% ipython --no-banner

In [1]: import numpy as np

In [2]: import numpy.linalg as la

In [3]: np.set_printoptions(precision=1, suppress=True, linewidth=140, sign=" ")

In [4]: data = 2 * np.eye(10) + np.ones((10, 10))

In [5]: data
Out[5]: 
array([[ 3.,  1.,  1.,  1.,  1.,  1.,  1.,  1.,  1.,  1.],
       [ 1.,  3.,  1.,  1.,  1.,  1.,  1.,  1.,  1.,  1.],
       [ 1.,  1.,  3.,  1.,  1.,  1.,  1.,  1.,  1.,  1.],
       [ 1.,  1.,  1.,  3.,  1.,  1.,  1.,  1.,  1.,  1.],
       [ 1.,  1.,  1.,  1.,  3.,  1.,  1.,  1.,  1.,  1.],
       [ 1.,  1.,  1.,  1.,  1.,  3.,  1.,  1.,  1.,  1.],
       [ 1.,  1.,  1.,  1.,  1.,  1.,  3.,  1.,  1.,  1.],
       [ 1.,  1.,  1.,  1.,  1.,  1.,  1.,  3.,  1.,  1.],
       [ 1.,  1.,  1.,  1.,  1.,  1.,  1.,  1.,  3.,  1.],
       [ 1.,  1.,  1.,  1.,  1.,  1.,  1.,  1.,  1.,  3.]])

In [6]: np.allclose(data, data.T)
Out[6]: True

In [7]: (data + data.T) / 2
Out[7]: 
array([[ 3.,  1.,  1.,  1.,  1.,  1.,  1.,  1.,  1.,  1.],
       [ 1.,  3.,  1.,  1.,  1.,  1.,  1.,  1.,  1.,  1.],
       [ 1.,  1.,  3.,  1.,  1.,  1.,  1.,  1.,  1.,  1.],
       [ 1.,  1.,  1.,  3.,  1.,  1.,  1.,  1.,  1.,  1.],
       [ 1.,  1.,  1.,  1.,  3.,  1.,  1.,  1.,  1.,  1.],
       [ 1.,  1.,  1.,  1.,  1.,  3.,  1.,  1.,  1.,  1.],
       [ 1.,  1.,  1.,  1.,  1.,  1.,  3.,  1.,  1.,  1.],
       [ 1.,  1.,  1.,  1.,  1.,  1.,  1.,  3.,  1.,  1.],
       [ 1.,  1.,  1.,  1.,  1.,  1.,  1.,  1.,  3.,  1.],
       [ 1.,  1.,  1.,  1.,  1.,  1.,  1.,  1.,  1.,  3.]])

In [8]: np.sort(np.abs(la.eigvals(data)))
Out[8]: array([  2.,   2.,   2.,   2.,   2.,   2.,   2.,   2.,   2.,  12.])

In [9]: r0, v = data[0], data[3]

In [10]: r0 @ v
Out[10]: np.float64(14.0)

In [11]: p = (r0 @ v) / (r0 @ r0) * r0

In [12]: la.matrix_rank(np.outer(r0, v))
Out[12]: np.int64(1)

In [13]: np.outer(r0, v)
Out[13]: 
array([[ 3.,  3.,  3.,  9.,  3.,  3.,  3.,  3.,  3.,  3.],
       [ 1.,  1.,  1.,  3.,  1.,  1.,  1.,  1.,  1.,  1.],
       [ 1.,  1.,  1.,  3.,  1.,  1.,  1.,  1.,  1.,  1.],
       [ 1.,  1.,  1.,  3.,  1.,  1.,  1.,  1.,  1.,  1.],
       [ 1.,  1.,  1.,  3.,  1.,  1.,  1.,  1.,  1.,  1.],
       [ 1.,  1.,  1.,  3.,  1.,  1.,  1.,  1.,  1.,  1.],
       [ 1.,  1.,  1.,  3.,  1.,  1.,  1.,  1.,  1.,  1.],
       [ 1.,  1.,  1.,  3.,  1.,  1.,  1.,  1.,  1.,  1.],
       [ 1.,  1.,  1.,  3.,  1.,  1.,  1.,  1.,  1.,  1.],
       [ 1.,  1.,  1.,  3.,  1.,  1.,  1.,  1.,  1.,  1.]])

In [14]: v - p
Out[14]: array([-1.3,  0.2,  0.2,  2.2,  0.2,  0.2,  0.2,  0.2,  0.2,  0.2])

In [15]: p
Out[15]: array([ 2.3,  0.8,  0.8,  0.8,  0.8,  0.8,  0.8,  0.8,  0.8,  0.8])
